>>> import numpy as np
>>> import numpy.linalg as la
>>> np.set_printoptions(precision=1, suppress=True, linewidth=140)
>>> A = np.array([[-8.0, 0.0, 0.0], [0.0, 1.0, 2.0], [0.0, 1.0, 4.0]])
>>> ang = np.radians(66)
>>> Rm = np.eye(3)
>>> Rm[0, 0] = Rm[1, 1] = np.cos(ang)
>>> Rm[0, 1], Rm[1, 0] = -np.sin(ang), np.sin(ang)
>>> Rm
array([[ 0.4, -0.9,  0. ],
       [ 0.9,  0.4,  0. ],
       [ 0. ,  0. ,  1. ]])
>>> out = A @ Rm.T
>>> np.allclose(la.norm(A, axis=1), la.norm(out, axis=1))
True
>>> out
array([[-3.3, -7.3,  0. ],
       [-0.9,  0.4,  2. ],
       [-0.9,  0.4,  4. ]])
>>> np.allclose(A @ A.T, out @ out.T)
True
>>> O, V = la.qr(out[:, :1])[0], la.qr(out[:, 1:])[0]
>>> s = la.svd(O.T @ V, compute_uv=False)
>>> np.degrees(np.arccos(s.clip(0, 1)))
array([8.])
>>> s
array([1.])
>>> round(la.det(A), 1)
np.float64(-16.0)
>>> (A != 0).astype(int)
array([[1, 0, 0],
       [0, 1, 1],
       [0, 1, 1]])
>>> (la.matrix_power((A != 0) + (A.T != 0) + np.eye(3), 3) > 0).astype(int)
array([[1, 0, 0],
       [0, 1, 1],
       [0, 1, 1]])
>>> round(la.det(A), 1)
np.float64(-16.0)
>>> round(np.abs(la.eigvals(A)).max(), 1)
np.float64(8.0)
>>> A @ A
array([[64.,  0.,  0.],
       [ 0.,  3., 10.],
       [ 0.,  5., 18.]])
>>> (A + A.T) / 2
array([[-8. ,  0. ,  0. ],
       [ 0. ,  1. ,  1.5],
       [ 0. ,  1.5,  4. ]])
>>> m1 = np.load("sample4.npy")
>>> m1
array([[ 4,  0,  0,  0,  0,  0],
       [ 9,  6,  0,  0,  0,  0],
       [ 9, -4,  8,  0,  0,  0],
       [ 0,  4, -8, -1,  0,  0],
       [-2,  7,  0,  1, -6,  0],
       [ 5, -8,  7,  5,  7, -3]])
>>> ang = np.radians(15)
>>> Rm = np.eye(6)
>>> Rm[5, 5] = Rm[1, 1] = np.cos(ang)
>>> Rm[5, 1], Rm[1, 5] = -np.sin(ang), np.sin(ang)
>>> Rm
array([[ 1. ,  0. ,  0. ,  0. ,  0. ,  0. ],
       [ 0. ,  1. ,  0. ,  0. ,  0. ,  0.3],
       [ 0. ,  0. ,  1. ,  0. ,  0. ,  0. ],
       [ 0. ,  0. ,  0. ,  1. ,  0. ,  0. ],
       [ 0. ,  0. ,  0. ,  0. ,  1. ,  0. ],
       [ 0. , -0.3,  0. ,  0. ,  0. ,  1. ]])
>>> out = m1 @ Rm.T
>>> np.abs(out - m1).max(axis=0)
array([0. , 0.5, 0. , 0. , 0. , 2.2])
>>> la.svd(m1, compute_uv=False), la.svd(out, compute_uv=False)
(array([20.5, 13. ,  8.3,  4.9,  1.7,  0.2]), array([20.5, 13. ,  8.3,  4.9,  1.7,  0.2]))
>>> np.allclose(m1 @ m1.T, out @ out.T)
True
>>> np.allclose(la.norm(m1, axis=1), la.norm(out, axis=1))
True
>>> vec = np.array([1, 1, -3, 1, 3, 3])
>>> rhs = Rm @ vec
>>> b, lr = np.zeros(6), 1 / la.norm(Rm, 2) ** 2
>>> for i in range(30):
...     b -= lr * Rm.T @ (Rm @ b - rhs)
...     if i % 5 == 0: print(i, round(la.norm(Rm @ b - rhs), 1))
... 
0 0.0
5 0.0
10 0.0
15 0.0
20 0.0
25 0.0
>>> round(la.cond(Rm), 1)
np.float64(1.0)
>>> b
array([ 1.,  1., -3.,  1.,  3.,  3.])
